% ipython --no-banner

In [1]: import numpy as np

In [2]: import numpy.linalg as la

In [3]: np.set_printoptions(suppress=True, linewidth=100)

In [4]: mat = np.load("data.npy")

In [5]: print(mat.round(3))
[[-0.359 -0.549  0.685  0.03   0.059  0.299 -0.078]
 [-0.072 -0.17  -0.475  0.607  0.022  0.559 -0.241]
 [-0.12  -0.525 -0.321 -0.104 -0.63  -0.125  0.429]
 [-0.239 -0.447 -0.313  0.008  0.541 -0.554 -0.214]
 [-0.024  0.064  0.186  0.323 -0.536 -0.424 -0.624]
 [-0.766  0.417  0.022  0.315 -0.002 -0.147  0.343]
 [ 0.455 -0.129  0.264  0.645  0.138 -0.27   0.447]]

In [6]: # columns are unit length and at right angles

In [7]: rng = np.random.default_rng(530299)

In [8]: B = mat + rng.integers(-2, 3, (7, 3)) @ rng.integers(-2, 3, (3, 7))

In [9]: print(B.round(3))
[[-2.359  5.451 -2.315 -4.97   5.059 -1.701  1.922]
 [-0.072 -4.17  -1.475  9.607 -4.978 -1.441 -4.241]
 [-5.12  -3.525  2.679 -2.104 -0.63   0.875  2.429]
 [ 5.761  1.553  1.687 -5.992  2.541  3.446  1.786]
 [ 0.976 -0.936 -0.814  4.323 -2.536 -1.424 -2.624]
 [-7.766 -0.583  2.022 -3.685  1.998 -0.147  3.343]
 [-6.545 -1.129 -0.736  2.645  0.138 -3.27   0.447]]

In [10]: print(np.round(la.svd(B - mat, compute_uv=False), 3) + 0)
[17.865 13.61   8.753  0.     0.     0.     0.   ]

In [11]: E = np.loadtxt("case17.csv", delimiter=",")

In [12]: print(E)
[[ 5.017 -0.871 -1.921 -2.499 -3.117]
 [ 4.31  -3.578 -5.597 -3.874 -2.635]
 [ 5.505 -2.143 -3.481 -3.429 -2.861]
 [ 2.468 -1.545 -2.811 -2.191 -1.298]
 [ 5.756 -1.491 -0.583 -1.528 -2.203]
 [ 5.338  2.502  1.409 -1.442 -2.413]
 [ 6.881  0.479 -2.922 -4.349 -3.817]
 [ 3.924  1.551  0.67  -1.352 -1.659]
 [ 6.781  0.038  0.699 -1.369 -3.605]
 [ 5.763  0.243  0.744 -1.217 -2.399]
 [ 5.325  0.127 -2.749 -3.633 -2.758]
 [ 5.153 -1.811  0.61  -0.175 -3.21 ]
 [ 1.983 -3.622 -1.234 -0.063 -1.708]
 [ 6.801 -1.253 -4.413 -4.636 -3.627]
 [ 9.287 -1.519 -2.15  -3.59  -4.774]
 [ 7.379 -1.913 -3.812 -4.101 -3.855]
 [ 7.136 -0.022  2.503 -0.198 -3.436]]

In [13]: B = np.c_[E[:, :1] @ np.array([[3]]), np.array([9, -5, 7, 1, 6, -9, 5, -5, 5, 8, -5, 4, 4, -4, 9, -2, -4])]

In [14]: print(B.round(3))
[[15.051  9.   ]
 [12.93  -5.   ]
 [16.515  7.   ]
 [ 7.404  1.   ]
 [17.268  6.   ]
 [16.014 -9.   ]
 [20.643  5.   ]
 [11.772 -5.   ]
 [20.343  5.   ]
 [17.289  8.   ]
 [15.975 -5.   ]
 [15.459  4.   ]
 [ 5.949  4.   ]
 [20.403 -4.   ]
 [27.861  9.   ]
 [22.137 -2.   ]
 [21.408 -4.   ]]

In [15]: print(np.round(la.norm(la.qr(E)[0].T @ B, axis=0) ** 2 / ((B ** 2).sum(axis=0) + 1e-12), 3))
[1.    0.284]

In [16]: print(np.round(la.lstsq(E, B[:, 0])[0], 3) + 0)
[3. 0. 0. 0. 0.]

In [17]: D = la.norm(E[:, None] - E[None], axis=-1)

In [18]: print(D.shape)
(17, 17)

In [19]: print(D[15].round(6).argsort(kind="stable")[:4])
[15 13  2  6]

In [20]: print(np.flatnonzero(D[15] < D.mean() / 2))
[ 2 13 15]

In [21]: print(np.unravel_index(D.round(6).argmax(), D.shape))
(np.int64(1), np.int64(16))

In [22]: P = E @ la.solve(E.T @ E, E.T)

In [23]: print(np.allclose(P @ P, P))
True

In [24]: feats = np.loadtxt("block15.csv", delimiter=",")

In [25]: print(feats)
[[-2. -1.]
 [-1.  0.]]

In [26]: # equal to its transpose

In [27]: x = np.array([0, 0])

In [28]: target = feats @ x

In [29]: beta, lr = np.zeros(2), 1 / la.norm(feats, 2) ** 2

In [30]: for i in range(25):
    ...:     beta -= lr * feats.T @ (feats @ beta - target)
    ...:     if i % 5 == 0: print(i, round(la.norm(feats @ beta - target), 3))
    ...: 
0 0.0
5 0.0
10 0.0
15 0.0
20 0.0

In [31]: print(round(float(la.cond(feats)), 3))
5.828

In [32]: print(np.all(la.eigvalsh(feats) > 0))
False

In [33]: print([round(float(la.det(feats[:i, :i])), 2) + 0 for i in range(1, 3)])
[-2.0, -1.0]

In [34]: print(np.round(la.eigvalsh(feats).min(), 3))
-2.414

In [35]: m1 = np.load("out0.npy")

In [36]: print(m1)
[[-1.  6. -4.]
 [-4. 13. -8.]
 [-4. 14. -9.]]

In [37]: Uu, sig, Vh = la.svd(m1)

In [38]: print(np.argmax(sig[:-1] / (sig[1:] + 1e-6)) + 1)
1

In [39]: B = Uu[:, :1] @ np.diag(sig[:1]) @ Vh[:1]

In [40]: print(B.round(3))
[[-1.692  5.95  -3.769]
 [-3.685 12.958 -8.208]
 [-3.998 14.06  -8.906]]

In [41]: print(round(la.norm(m1 - B) / la.norm(m1), 3))
0.034

In [42]: print(np.argsort(-la.norm(m1, axis=0).round(6), kind="stable")[:3])
[1 2 0]

In [43]: print([round(float(x), 3) for x in la.svd(m1, compute_uv=False)[:3]])
[24.378, 0.818, 0.15]

In [44]: print(np.round(np.abs(la.svd(m1)[2][-1]), 3))
[0.29  0.57  0.769]

In [45]: K = np.load("dump.npy")

In [46]: print(K)
[[5 5 0]
 [0 5 5]
 [5 0 5]]

In [47]: B = la.invert(K)
Traceback (most recent call last):
  Cell In[47], line 1
    B = la.invert(K)
AttributeError: module 'numpy.linalg' has no attribute 'invert'


In [48]: B = K ** -1
Traceback (most recent call last):
  Cell In[48], line 1
    B = K ** -1
ValueError: Integers to negative integer powers are not allowed.


In [49]: B = la.inv(K)

In [50]: print(round(la.slogdet(K)[0], 3))
1.0

In [51]: print(np.round(la.inv(B), 3) + 0)
[[5. 5. 0.]
 [0. 5. 5.]
 [5. 0. 5.]]

In [52]: print(np.round(la.det(K) * la.det(B), 3))
1.0

In [53]: print(B)
[[ 0.1 -0.1  0.1]
 [ 0.1  0.1 -0.1]
 [-0.1  0.1  0.1]]

In [54]: B = K / la.norm(K, axis=1, keepdims=True)

In [55]: gram = B @ B.T

In [56]: print(gram.round(3))
[[1.  0.5 0.5]
 [0.5 1.  0.5]
 [0.5 0.5 1. ]]

In [57]: Q, R = la.qr(K)

In [58]: print(np.round(Q @ R, 3) + 0)
[[5. 5. 0.]
 [0. 5. 5.]
 [5. 0. 5.]]

In [59]: print(np.allclose(R.T @ R, K.T @ K))
True

In [60]: print(Q.shape, R.shape)
(3, 3) (3, 3)

In [61]: u = np.array([7, 1, -7])

In [62]: B = K + np.outer(u, np.eye(3)[0])

In [63]: print(B)
[[12.  5.  0.]
 [ 1.  5.  5.]
 [-2.  0.  5.]]

In [64]: print(round(la.det(B) / la.det(K), 3), np.round(1 + la.solve(K, u)[0], 3))
0.9 0.9

In [65]: print(np.round(la.matrix_power(B, 2), 3))
[[149.  85.  25.]
 [  7.  30.  50.]
 [-34. -10.  25.]]

In [66]: B.inv()
Traceback (most recent call last):
  Cell In[66], line 1
    B.inv()
AttributeError: 'numpy.ndarray' object has no attribute 'inv'


In [67]: print(np.allclose(B @ B.T, B.T @ B))
False

In [68]: arr = np.load("mat.npy")

In [69]: print(arr)
[[ 0  1  0  3  2  2  3]
 [ 0  0  1  1  0  0  1]
 [ 0  0  0  0  1  3  3]
 [ 2  0  2  1  1  3  0]
 [ 1  2  0  0  3  2  3]
 [ 0  1 -1  2  2  2  2]]

In [70]: # looks like rank 5

In [71]: evals, V = la.eigh(feats)

In [72]: print(np.abs(V[:, -1]).round(6).argmax())
1

In [73]: print(np.round(V @ np.diag(evals) @ V.T, 3) + 0)
[[-2. -1.]
 [-1.  0.]]

In [74]: print(np.round(V.T @ V, 3) + 0)
[[1. 0.]
 [0. 1.]]

In [75]: print((evals > 1e-8).sum(), (evals < -1e-8).sum())
1 1

In [76]: print(np.round(np.abs(V[:, -1]), 3))
[0.383 0.924]

In [77]: print(evals.round(3))
[-2.414  0.414]

In [78]: print(np.round(la.eigvalsh(feats @ feats), 3))
[0.172 5.828]

In [79]: print(np.round(la.eigvalsh(feats + 4 * np.eye(2)), 3))
[1.586 4.414]

In [80]: print(np.unique(evals.round(6) + 0, return_counts=True)[1])
[1 1]
